$ ipython --no-banner

In [1]: import numpy as np

In [2]: np.set_printoptions(suppress=True, linewidth=120)

In [3]: def rnd(a):
   ...:     return np.round(a, 3) + 0
   ...: 

In [4]: feats = np.loadtxt("arr.csv", delimiter=",")

In [5]: feats
Out[5]: 
array([[0., 0., 5., 2., 2.],
       [0., 0., 0., 3., 1.],
       [0., 0., 0., 1., 5.],
       [0., 0., 0., 0., 1.],
       [0., 0., 0., 0., 0.]])

In [6]: Uu, sv, Vt = np.linalg.svd(feats)

In [7]: vecs = Vt[:(sv > 1e-8).sum()]

In [8]: rng = np.random.default_rng(464)

In [9]: x = feats[0] + -3 * feats[1] + rng.integers(2) * np.eye(5)[2]

In [10]: x
Out[10]: array([ 0.,  0.,  5., -7., -1.])

In [11]: rnd(vecs.T @ vecs)
Out[11]: 
array([[0., 0., 0., 0., 0.],
       [0., 0., 0., 0., 0.],
       [0., 0., 1., 0., 0.],
       [0., 0., 0., 1., 0.],
       [0., 0., 0., 0., 1.]])

In [12]: proj = np.triu(np.array([[-2, 2, 1, 0, 2],
    ...:     [0, -2, 2, 0, 0],
    ...:     [0, -1, 2, -1, 1],
    ...:     [-2, 0, -1, 0, -1],
    ...:     [1, 1, 0, 0, -2]]), 1) + np.eye(5)

In [13]: other = proj @ feats @ np.linalg.inv(proj)

In [14]: rnd(np.linalg.det(other))
Out[14]: np.float64(0.0)

In [15]: np.poly(other)
Out[15]: array([1., 0., 0., 0., 0., 0.])

In [16]: th = np.deg2rad(30)

In [17]: E = np.eye(6)

In [18]: E[np.ix_([1, 0], [1, 0])] = [[np.cos(th), -np.sin(th)], [np.sin(th), np.cos(th)]]

In [19]: rnd(E)
Out[19]: 
array([[ 0.866,  0.5  ,  0.   ,  0.   ,  0.   ,  0.   ],
       [-0.5  ,  0.866,  0.   ,  0.   ,  0.   ,  0.   ],
       [ 0.   ,  0.   ,  1.   ,  0.   ,  0.   ,  0.   ],
       [ 0.   ,  0.   ,  0.   ,  1.   ,  0.   ,  0.   ],
       [ 0.   ,  0.   ,  0.   ,  0.   ,  1.   ,  0.   ],
       [ 0.   ,  0.   ,  0.   ,  0.   ,  0.   ,  1.   ]])

In [20]: rnd(np.sort(np.linalg.eigvals(E).real))
Out[20]: array([0.866, 0.866, 1.   , 1.   , 1.   , 1.   ])

In [21]: rnd(np.linalg.det(E))
Out[21]: np.float64(1.0)

In [22]: rnd(E.reshape(-1, 2))
Out[22]: 
array([[ 0.866,  0.5  ],
       [ 0.   ,  0.   ],
       [ 0.   ,  0.   ],
       [-0.5  ,  0.866],
       [ 0.   ,  0.   ],
       [ 0.   ,  0.   ],
       [ 0.   ,  0.   ],
       [ 1.   ,  0.   ],
       [ 0.   ,  0.   ],
       [ 0.   ,  0.   ],
       [ 0.   ,  1.   ],
       [ 0.   ,  0.   ],
       [ 0.   ,  0.   ],
       [ 0.   ,  0.   ],
       [ 1.   ,  0.   ],
       [ 0.   ,  0.   ],
       [ 0.   ,  0.   ],
       [ 0.   ,  1.   ]])

In [23]: rnd(E.reshape(2, -1))
Out[23]: 
array([[ 0.866,  0.5  ,  0.   ,  0.   ,  0.   ,  0.   , -0.5  ,  0.866,  0.   ,  0.   ,  0.   ,  0.   ,  0.   ,
         0.   ,  1.   ,  0.   ,  0.   ,  0.   ],
       [ 0.   ,  0.   ,  0.   ,  1.   ,  0.   ,  0.   ,  0.   ,  0.   ,  0.   ,  0.   ,  1.   ,  0.   ,  0.   ,
         0.   ,  0.   ,  0.   ,  0.   ,  1.   ]])

In [24]: blk = E.reshape(6, 2, -1)

In [25]: np.einsum("ihd,jhd->hij", blk, blk).shape
Out[25]: (2, 6, 6)

In [26]: rnd(blk.transpose(1, 0, 2))
Out[26]: 
array([[[ 0.866,  0.5  ,  0.   ],
        [-0.5  ,  0.866,  0.   ],
        [ 0.   ,  0.   ,  1.   ],
        [ 0.   ,  0.   ,  0.   ],
        [ 0.   ,  0.   ,  0.   ],
        [ 0.   ,  0.   ,  0.   ]],

       [[ 0.   ,  0.   ,  0.   ],
        [ 0.   ,  0.   ,  0.   ],
        [ 0.   ,  0.   ,  0.   ],
        [ 1.   ,  0.   ,  0.   ],
        [ 0.   ,  1.   ,  0.   ],
        [ 0.   ,  0.   ,  1.   ]]])

In [27]: rnd(blk.sum(axis=1))
Out[27]: 
array([[ 0.866,  0.5  ,  0.   ],
       [-0.5  ,  0.866,  0.   ],
       [ 0.   ,  0.   ,  1.   ],
       [ 1.   ,  0.   ,  0.   ],
       [ 0.   ,  1.   ,  0.   ],
       [ 0.   ,  0.   ,  1.   ]])

In [28]: rnd(blk[:, 0])
Out[28]: 
array([[ 0.866,  0.5  ,  0.   ],
       [-0.5  ,  0.866,  0.   ],
       [ 0.   ,  0.   ,  1.   ],
       [ 0.   ,  0.   ,  0.   ],
       [ 0.   ,  0.   ,  0.   ],
       [ 0.   ,  0.   ,  0.   ]])

In [29]: np.einsum("ihd,ihd->ih", blk, blk)
Out[29]: 
array([[1., 0.],
       [1., 0.],
       [1., 0.],
       [0., 1.],
       [0., 1.],
       [0., 1.]])
